$ python3 -q
>>> import numpy as np
>>> import numpy.linalg as la
>>> np.set_printoptions(precision=2, suppress=True, linewidth=160)
>>> J = np.load("case10.npy")
>>> J
array([[ 0,  0,  2,  2,  2,  1],
       [ 0,  0, -2,  1,  0,  1],
       [ 0,  0,  0,  1,  0,  0],
       [ 0,  0,  0,  0,  0, -1],
       [ 0,  0,  0,  0,  0, -1],
       [ 0,  0,  0,  0,  0,  0]])
>>> rng = np.random.default_rng(4533)
>>> idx = rng.permutation(6)
>>> idx
array([1, 0, 5, 4, 3, 2])
>>> other = J[idx][:, idx]
>>> np.diag(other)
array([0, 0, 0, 0, 0, 0])
>>> other
array([[ 0,  0,  1,  0,  1, -2],
       [ 0,  0,  1,  2,  2,  2],
       [ 0,  0,  0,  0,  0,  0],
       [ 0,  0, -1,  0,  0,  0],
       [ 0,  0, -1,  0,  0,  0],
       [ 0,  0,  0,  0,  1,  0]])
>>> np.sort(np.abs(la.eigvals(other)))
array([0., 0., 0., 0., 0., 0.])
>>> np.trace(other)
np.int64(0)
>>> np.allclose(J[:-1].T @ la.lstsq(J[:-1].T, J[-1])[0], J[-1])
True
>>> la.lstsq(J[:-1].T, J[-1])[2]
np.int32(4)
>>> np.abs(np.diag(la.qr(J)[1])) > 1e-9
array([False, False, False, False, False, False])
>>> np.unique(J.round(6), axis=0).shape
(5, 6)
>>> rank = la.matrix_rank(J)
>>> rank
np.int64(4)
>>> ns = la.svd(J)[2][rank:].T
>>> np.round(J @ ns, 2) + 0
array([[0., 0.],
       [0., 0.],
       [0., 0.],
       [0., 0.],
       [0., 0.],
       [0., 0.]])
>>> [int(la.matrix_rank(J[:i])) for i in range(1, len(J) + 1)]
[1, 2, 3, 4, 4, 4]
>>> ns.shape
(6, 2)
>>> la.matrix_rank(J.T @ J), la.matrix_rank(J @ J.T)
(np.int64(4), np.int64(4))
>>> def softmax(z):
...     e = np.exp(z - z.max(axis=-1, keepdims=True))
...     return e / e.sum(axis=-1, keepdims=True)
... 
>>> softmax(10 * J[5])
array([0.17, 0.17, 0.17, 0.17, 0.17, 0.17])
>>> scores = J @ J.T / np.sqrt(6)
>>> softmax(scores + np.triu(np.full(scores.shape, -np.inf), 1))
array([[1.  , 0.  , 0.  , 0.  , 0.  , 0.  ],
       [0.05, 0.95, 0.  , 0.  , 0.  , 0.  ],
       [0.43, 0.29, 0.29, 0.  , 0.  , 0.  ],
       [0.17, 0.17, 0.26, 0.39, 0.  , 0.  ],
       [0.12, 0.12, 0.19, 0.28, 0.28, 0.  ],
       [0.17, 0.17, 0.17, 0.17, 0.17, 0.17]])
>>> softmax(scores).round(6).argmax(axis=1)
array([0, 1, 0, 3, 3, 0])
>>> np.round(softmax(scores), 2) + 0
array([[0.97, 0.  , 0.01, 0.  , 0.  , 0.  ],
       [0.04, 0.72, 0.09, 0.04, 0.04, 0.06],
       [0.27, 0.18, 0.18, 0.12, 0.12, 0.12],
       [0.1 , 0.1 , 0.16, 0.24, 0.24, 0.16],
       [0.1 , 0.1 , 0.16, 0.24, 0.24, 0.16],
       [0.17, 0.17, 0.17, 0.17, 0.17, 0.17]])
>>> U, s, vt = la.svd(J)
>>> s.round(2) + 0
array([3.68, 2.57, 1.27, 0.47, 0.  , 0.  ])
>>> np.argmax(s[:-1] / (s[1:] + 1e-6)) + 1
np.int64(4)
>>> other = U[:, :4] @ np.diag(s[:4]) @ vt[:4]
>>> np.round(la.norm(J - other) / la.norm(J), 2)
np.float64(0.0)
>>> la.matrix_rank(J, rtol=0.05)
np.int64(4)
>>> other.round(2) + 0
array([[ 0.,  0.,  2.,  2.,  2.,  1.],
       [ 0.,  0., -2.,  1.,  0.,  1.],
       [ 0.,  0.,  0.,  1.,  0.,  0.],
       [ 0.,  0.,  0.,  0.,  0., -1.],
       [ 0.,  0.,  0.,  0.,  0., -1.],
       [ 0.,  0.,  0.,  0.,  0.,  0.]])
>>> m1 = np.loadtxt("run13.csv", delimiter=",")
>>> m1
array([[ 0.67, -0.11,  0.33, -0.56,  0.11, -0.33],
       [-0.11,  0.96,  0.11, -0.19,  0.04, -0.11],
       [ 0.33,  0.11,  0.67,  0.56, -0.11,  0.33],
       [-0.56, -0.19,  0.56,  0.07,  0.19, -0.56],
       [ 0.11,  0.04, -0.11,  0.19,  0.96,  0.11],
       [-0.33, -0.11,  0.33, -0.56,  0.11,  0.67]])
>>> w, evecs = la.eigh(m1)
>>> x = np.array([3, -5, -3, -4, 3, 1])
>>> la.eigvalsh(m1[1:, 1:])
array([-0.67,  1.  ,  1.  ,  1.  ,  1.  ])
>>> np.round(x @ m1 @ x / (x @ x), 2), round(w[0], 2), np.round(w[-1], 2)
(np.float64(0.97), np.float64(-1.0), np.float64(1.0))
>>> np.round(evecs * np.abs(w) @ evecs.T, 2) + 0
array([[1., 0., 0., 0., 0., 0.],
       [0., 1., 0., 0., 0., 0.],
       [0., 0., 1., 0., 0., 0.],
       [0., 0., 0., 1., 0., 0.],
       [0., 0., 0., 0., 1., 0.],
       [0., 0., 0., 0., 0., 1.]])
>>> round(la.eigvalsh(m1).min(), 2)
np.float64(-1.0)
>>> idx = rng.permutation(6)
>>> idx
array([3, 2, 1, 4, 5, 0])
>>> other = m1[idx][:, idx]
>>> np.diag(other)
array([0.07, 0.67, 0.96, 0.96, 0.67, 0.67])
>>> np.sort(np.abs(la.eigvals(other)))
array([1., 1., 1., 1., 1., 1.])
>>> W1 = np.array([[3, -1, 0],
...     [0, 0, 0],
...     [0, 3, 1],
...     [-3, 0, -2],
...     [1, 3, -2],
...     [2, 2, -3]])
>>> beta = np.array([3, 1, 3])
>>> act = np.maximum(m1 @ W1 + beta, 0)
>>> (act > 0).astype(int)
array([[1, 1, 1],
       [1, 1, 1],
       [1, 1, 1],
       [1, 1, 1],
       [1, 1, 1],
       [1, 1, 1]])
>>> la.matrix_rank(act)
np.int64(3)
>>> C = np.array([[2, 0], [1, 1], [0, 1]])
>>> act @ C
array([[13.22,  6.22],
       [ 7.41,  5.07],
       [ 8.78,  4.78],
       [ 3.04,  7.37],
       [11.59,  3.93],
       [14.22,  6.22]])
